>>> import numpy as np
>>> from numpy import linalg as LA
>>> np.set_printoptions(suppress=True, linewidth=120)
>>> arr = np.load("mat.npy")
>>> arr
array([[-2.75,  1.84,  1.61,  3.38, -6.8 ,  4.65,  5.65,  0.89,  0.88,  3.88, -1.42],
       [-3.56, -1.32,  4.32,  0.74, -0.16,  4.03,  3.25,  3.59,  2.46,  0.08,  3.66],
       [ 0.81,  0.03,  1.55, -2.75,  4.51, -2.47,  0.15,  2.56,  0.22, -1.9 ,  2.7 ],
       [-0.26,  2.37, -0.32, -2.59, -0.06, -1.69,  3.34,  1.15, -0.65, -0.1 ,  2.14],
       [ 1.26, -2.4 , -0.74,  1.72,  1.26,  0.16, -4.74, -1.9 ,  0.06, -0.64, -2.32],
       [ 1.54,  3.06,  0.94,  2.42, -3.36,  0.02,  3.52,  1.18, -0.5 ,  3.56, -4.28],
       [ 0.61,  1.48,  0.29,  0.08, -0.74, -0.6 ,  1.72,  0.74, -0.32,  1.  , -0.88],
       [ 1.39, -1.77, -2.39, -0.37,  1.89, -1.48, -4.82, -2.75, -0.74, -1.66, -0.92],
       [ 1.25,  0.28,  2.53,  2.48, -0.05,  0.63,  0.68,  2.  ,  0.65,  1.76, -2.86],
       [ 2.05, -2.2 , -1.99,  0.14,  2.65, -1.68, -5.75, -2.57, -0.63, -1.68, -1.72]])
>>> Uu, sigma, vt = LA.svd(arr)
>>> V = vt[:(sigma > 1e-8).sum()]
>>> rng = np.random.default_rng(37)
>>> x0 = arr[3] + 2 * arr[6] + rng.integers(2) * np.eye(11)[8]
>>> x0.round(2)
array([ 0.96,  5.33,  0.26, -2.43, -1.54, -2.89,  6.78,  2.63, -1.29,  1.9 ,  0.38])
>>> LA.matrix_rank(np.vstack([arr, x0]))
np.int64(4)
>>> np.round(np.diag(V.T @ V), 2)
array([0.3 , 0.31, 0.41, 0.34, 0.5 , 0.4 , 0.55, 0.39, 0.09, 0.17, 0.54])
>>> print(np.round(V.T @ V, 2))
[[ 0.3   0.11  0.01  0.03  0.16 -0.26 -0.09  0.06 -0.08  0.06 -0.29]
 [ 0.11  0.31 -0.07 -0.12 -0.12 -0.2   0.3   0.06 -0.11  0.12 -0.07]
 [ 0.01 -0.07  0.41  0.15  0.18  0.12  0.1   0.36  0.16  0.06 -0.02]
 [ 0.03 -0.12  0.15  0.34 -0.11  0.22 -0.1   0.02  0.08  0.15 -0.29]
 [ 0.16 -0.12  0.18 -0.11  0.5  -0.2  -0.21  0.2   0.05 -0.17  0.08]
 [-0.26 -0.2   0.12  0.22 -0.2   0.4  -0.01 -0.02  0.14  0.04  0.07]
 [-0.09  0.3   0.1  -0.1  -0.21 -0.01  0.55  0.22 -0.01  0.15  0.12]
 [ 0.06  0.06  0.36  0.02  0.2  -0.02  0.22  0.39  0.1   0.05  0.03]
 [-0.08 -0.11  0.16  0.08  0.05  0.14 -0.01  0.1   0.09 -0.01  0.05]
 [ 0.06  0.12  0.06  0.15 -0.17  0.04  0.15  0.05 -0.01  0.17 -0.21]
 [-0.29 -0.07 -0.02 -0.29  0.08  0.07  0.12  0.03  0.05 -0.21  0.54]]
>>> np.allclose(V.T @ V @ x0, x0)
True
>>> round(np.trace(LA.pinv(arr) @ arr), 2)
np.float64(4.0)
>>> Uu, sigma, vt = LA.svd(arr)
>>> sigma.round(2) + 0
array([18.7 , 11.95,  8.39,  6.32,  0.  ,  0.  ,  0.  ,  0.  ,  0.  ,  0.  ])
>>> Y = Uu[:, :4] @ np.diag(sigma[:4]) @ vt[:4]
>>> print(round(float(np.abs(arr - Y).max()), 2))
0.0
>>> LA.matrix_rank(arr, rtol=0.05)
np.int64(4)
>>> np.round(LA.norm(arr - Y, 2), 2), round(sigma[4], 2)
(np.float64(0.0), np.float64(0.0))
>>> [round(float(x), 2) for x in LA.svd(arr, compute_uv=False)[:3]]
[18.7, 11.95, 8.39]
>>> print(LA.cond(arr) > 100)
True
>>> print(LA.matrix_rank(arr, rtol=0.1))
4
>>> u = np.array([2, 2])
>>> np.round(np.polyval(u, arr[9]), 2)
array([ 6.1 , -2.4 , -1.98,  2.28,  7.3 , -1.36, -9.5 , -3.14,  0.74, -1.36, -1.44])
>>> mat = np.load("dump.npy")
>>> mat
array([[ 1.1 ,  0.1 , -0.3 ,  0.4 , -0.45, -0.5 , -1.2 , -0.1 ,  0.2 ,  0.2 ],
       [-1.2 , -0.5 ,  0.8 ,  0.2 , -0.15,  0.2 ,  1.1 ,  0.9 ,  1.  ,  0.6 ],
       [ 0.4 , -0.1 ,  0.8 , -0.8 ,  0.82,  1.3 , -2.3 ,  0.5 ,  1.8 ,  1.5 ],
       [ 1.8 , -0.9 ,  1.9 , -1.9 ,  1.84, -0.5 , -0.2 , -0.2 , -0.1 ,  0.2 ],
       [ 0.2 , -0.9 , -1.9 ,  0.4 , -0.33,  0.7 , -1.3 ,  0.  , -1.6 ,  0.4 ],
       [ 0.2 ,  1.7 , -0.9 , -0.6 ,  0.68,  1.1 , -1.1 , -0.5 , -0.4 ,  0.8 ],
       [ 0.4 , -0.3 ,  1.3 , -0.6 ,  0.54, -0.4 ,  0.3 ,  0.4 , -1.1 , -1.3 ],
       [-0.3 , -0.9 , -1.8 ,  1.  , -1.04, -0.4 , -0.5 ,  2.5 ,  0.8 , -0.6 ],
       [-0.3 , -0.1 , -1.7 ,  2.3 , -2.3 , -0.5 ,  0.5 ,  1.2 ,  0.6 ,  0.9 ],
       [-0.4 , -0.9 ,  0.3 , -1.3 ,  1.29,  0.6 ,  0.9 ,  0.3 ,  1.3 , -1.  ],
       [ 0.5 , -0.6 ,  0.3 ,  2.6 , -2.65,  0.5 , -1.5 ,  2.5 ,  0.2 ,  1.3 ],
       [-1.  , -0.6 ,  0.9 ,  0.7 , -0.68, -1.  , -1.7 ,  1.5 , -0.3 ,  0.3 ],
       [ 0.1 ,  0.  ,  0.5 ,  1.  , -0.97,  0.2 ,  0.9 , -1.9 , -0.9 ,  1.5 ],
       [-0.9 , -0.1 ,  0.8 ,  1.6 , -1.7 ,  0.9 , -0.5 , -0.1 ,  0.6 , -0.9 ],
       [-2.4 , -0.8 ,  1.5 ,  1.3 , -1.32, -1.2 ,  0.2 , -0.9 ,  0.2 ,  1.7 ],
       [-2.5 ,  0.4 , -0.4 ,  0.1 , -0.06,  0.  , -0.3 ,  0.6 , -0.5 ,  0.8 ],
       [ 0.1 ,  0.1 , -1.6 , -0.8 ,  0.68,  0.4 , -1.1 , -0.6 ,  0.  ,  0.9 ],
       [-0.4 , -0.9 ,  0.8 , -1.  ,  0.98,  2.1 ,  0.  ,  0.1 ,  1.3 ,  0.3 ],
       [-0.3 ,  0.8 ,  0.8 , -0.2 ,  0.23, -0.1 , -1.6 ,  0.8 ,  0.3 , -1.1 ],
       [-1.7 , -0.5 , -1.1 ,  1.2 , -1.18, -0.8 ,  0.2 ,  0.6 , -0.5 ,  0.7 ],
       [-0.7 , -0.3 , -0.6 ,  0.6 , -0.5 , -0.7 ,  1.1 ,  1.7 ,  2.  , -0.6 ],
       [ 1.3 ,  1.1 , -0.1 ,  1.  , -0.97, -0.8 , -0.9 , -0.7 , -0.2 ,  0.3 ],
       [-0.1 , -1.2 ,  0.1 ,  0.7 , -0.72, -0.2 ,  0.2 , -0.8 ,  0.4 ,  0.8 ],
       [ 0.7 , -0.8 ,  1.9 ,  0.2 , -0.25, -0.4 ,  1.7 , -0.1 ,  1.8 , -0.2 ],
       [ 0.8 , -1.7 , -1.  , -3.  ,  3.04,  0.4 , -0.4 ,  0.2 , -0.4 , -0.8 ],
       [ 1.3 ,  0.7 , -0.7 ,  1.4 , -1.4 ,  0.7 , -1.4 ,  0.  , -0.4 , -0.7 ],
       [-0.3 , -1.3 ,  0.4 , -1.2 ,  1.08, -0.2 ,  0.5 ,  0.2 , -0.4 , -1.2 ],
       [-1.6 , -1.4 , -0.6 , -0.3 ,  0.34,  0.9 , -0.3 , -1.3 ,  1.5 ,  0.8 ],
       [-0.8 , -0.2 , -0.1 ,  1.7 , -1.81, -1.2 ,  1.  , -1.6 , -0.3 ,  0.3 ],
       [-0.2 ,  0.7 ,  0.1 , -0.5 ,  0.48, -1.7 ,  1.6 , -2.5 ,  1.5 , -0.5 ],
       [-0.1 , -2.1 , -0.4 ,  1.6 , -1.58, -0.8 , -0.1 ,  1.1 , -0.3 ,  0.3 ]])
>>> Y = mat / LA.norm(mat, axis=1)
Traceback (most recent call last):
  File "<python-input-28>", line 1, in <module>
    Y = mat / LA.norm(mat, axis=1)
        ~~~~^~~~~~~~~~~~~~~~~~~~~~
ValueError: operands could not be broadcast together with shapes (31,10) (31,) 
>>> Y = mat / LA.norm(mat, axis=1, keepdims=True)
>>> cov = Y @ Y.T
>>> np.round(np.degrees(np.arccos(np.clip(cov[26, 27], -1, 1))), 2)
np.float64(85.58)
>>> print((cov - 2 * np.eye(31)).round(6).argmax(axis=1))
[21 20 17 24 16 16 26 20 19 26  8 10 28 10 28 19  5  9 11  8  7  0 14  1 26 21 24 17 12 23 10]
>>> cov[26].round(2)
array([-0.5 ,  0.08, -0.17,  0.55, -0.14, -0.39,  0.71, -0.11, -0.62,  0.74, -0.57, -0.09, -0.44, -0.34, -0.24, -0.13,
       -0.15,  0.33,  0.07, -0.3 ,  0.01, -0.72, -0.22,  0.18,  0.75, -0.58,  1.  ,  0.08, -0.38,  0.1 , -0.11])
>>> np.argwhere(np.triu(np.abs(cov) > 0.95, 1))
array([], shape=(0, 2), dtype=int64)
>>> C = np.array([[-3, -3, -1, -2, -3, -1],
...     [-3, -2, 3, 3, -2, 2],
...     [2, -1, 2, 0, -2, -1]])
>>> A = np.repeat(C, 36 // 3, axis=0)
>>> A = A + 0.1 * rng.normal(size=A.shape)
>>> print(A.round(2))
[[-3.05 -3.13 -0.93 -1.9  -2.95 -1.26]
 [-3.15 -2.94 -0.85 -2.15 -2.9  -0.89]
 [-3.   -3.13 -1.06 -2.04 -2.93 -0.91]
 [-3.1  -3.01 -1.   -2.02 -2.91 -1.03]
 [-3.01 -3.15 -0.99 -2.09 -2.81 -0.99]
 [-2.98 -2.99 -1.12 -2.04 -2.99 -0.91]
 [-2.98 -3.13 -1.02 -2.01 -3.17 -0.95]
 [-2.92 -3.09 -0.78 -1.97 -3.06 -0.81]
 [-3.06 -2.99 -1.18 -2.11 -2.82 -1.1 ]
 [-3.08 -3.03 -1.08 -2.13 -3.1  -1.02]
 [-2.85 -2.92 -0.77 -2.09 -2.98 -0.97]
 [-2.95 -2.93 -1.17 -1.85 -3.   -1.05]
 [-2.97 -2.06  2.87  2.96 -2.19  1.89]
 [-2.93 -1.95  2.88  2.78 -1.98  2.04]
 [-3.01 -2.1   3.01  2.96 -1.98  2.06]
 [-3.   -2.02  3.05  3.03 -2.09  1.99]
 [-2.93 -1.94  2.97  2.98 -2.11  2.02]
 [-2.89 -1.96  2.95  3.06 -2.    2.06]
 [-3.12 -2.04  3.08  3.11 -2.08  1.95]
 [-2.82 -1.96  2.98  3.05 -2.06  1.83]
 [-3.   -2.03  2.94  3.   -2.09  1.95]
 [-3.19 -1.88  3.14  2.89 -2.16  2.04]
 [-2.92 -2.05  2.89  3.18 -2.07  2.04]
 [-2.97 -1.97  3.13  3.14 -2.15  1.99]
 [ 2.11 -0.98  1.93  0.08 -2.05 -1.02]
 [ 2.08 -0.94  2.19  0.07 -2.   -0.9 ]
 [ 2.   -0.99  2.01 -0.04 -1.97 -0.98]
 [ 2.02 -1.1   2.06  0.01 -2.02 -1.01]
 [ 1.93 -1.07  2.19  0.02 -1.93 -0.93]
 [ 1.92 -1.01  1.95  0.05 -1.96 -1.1 ]
 [ 2.09 -0.91  1.86  0.04 -1.97 -1.17]
 [ 1.88 -0.95  1.88 -0.2  -2.   -1.2 ]
 [ 1.98 -0.99  1.99  0.06 -2.01 -1.03]
 [ 1.89 -0.89  1.88  0.03 -2.01 -1.04]
 [ 1.87 -1.17  1.99  0.07 -1.99 -1.12]
 [ 2.1  -1.26  1.99  0.09 -1.9  -1.01]]
>>> Y = np.c_[A[:, :3] @ np.array([[-7, -4, -3], [-9, 4, -1], [5, -2, 1]]), np.array([2, 2, 1, 0, 0, 0, 1, 0, 1, 1, 1, 1, 0, 2, 0, 0, 1, 0, 1, 1, 2, 0, 0, 1, 1, 2, 1, 2, 1, 2, 2, 1, 1, 2, 1, 1])]
>>> Y.round(2)
array([[ 44.83,   1.53,  11.33,   2.  ],
       [ 44.27,   2.56,  11.55,   2.  ],
       [ 43.87,   1.59,  11.06,   1.  ],
       [ 43.77,   2.36,  11.3 ,   0.  ],
       [ 44.46,   1.41,  11.18,   0.  ],
       [ 42.2 ,   2.2 ,  10.82,   0.  ],
       [ 43.93,   1.43,  11.04,   1.  ],
       [ 44.38,   0.89,  11.08,   0.  ],
       [ 42.37,   2.66,  10.98,   1.  ],
       [ 43.41,   2.4 ,  11.2 ,   1.  ],
       [ 42.38,   1.25,  10.7 ,   1.  ],
       [ 41.13,   2.43,  10.6 ,   1.  ],
       [ 53.72,  -2.08,  13.86,   0.  ],
       [ 52.49,  -1.87,  13.62,   2.  ],
       [ 54.97,  -2.39,  14.12,   0.  ],
       [ 54.49,  -2.17,  14.09,   0.  ],
       [ 52.86,  -1.97,  13.71,   1.  ],
       [ 52.65,  -2.17,  13.59,   0.  ],
       [ 55.63,  -1.82,  14.49,   1.  ],
       [ 52.3 ,  -2.56,  13.39,   1.  ],
       [ 53.99,  -2.03,  13.97,   2.  ],
       [ 54.94,  -1.06,  14.58,   0.  ],
       [ 53.3 ,  -2.28,  13.7 ,   0.  ],
       [ 54.15,  -2.24,  14.01,   1.  ],
       [  3.75, -16.24,  -3.41,   1.  ],
       [  4.85, -16.48,  -3.12,   2.  ],
       [  5.04, -15.98,  -2.98,   1.  ],
       [  6.03, -16.57,  -2.9 ,   2.  ],
       [  7.03, -16.38,  -2.54,   1.  ],
       [  5.39, -15.65,  -2.81,   2.  ],
       [  2.84, -15.73,  -3.51,   2.  ],
       [  4.73, -15.08,  -2.83,   1.  ],
       [  5.01, -15.86,  -2.96,   1.  ],
       [  4.19, -14.85,  -2.89,   2.  ],
       [  7.4 , -16.13,  -2.44,   1.  ],
       [  6.61, -17.4 ,  -3.04,   1.  ]])
>>> LA.matrix_rank(Y)
np.int64(4)
>>> np.round(LA.norm(LA.qr(A)[0].T @ Y, axis=0) ** 2 / ((Y ** 2).sum(axis=0) + 1e-12), 2)
array([1.  , 1.  , 1.  , 0.74])
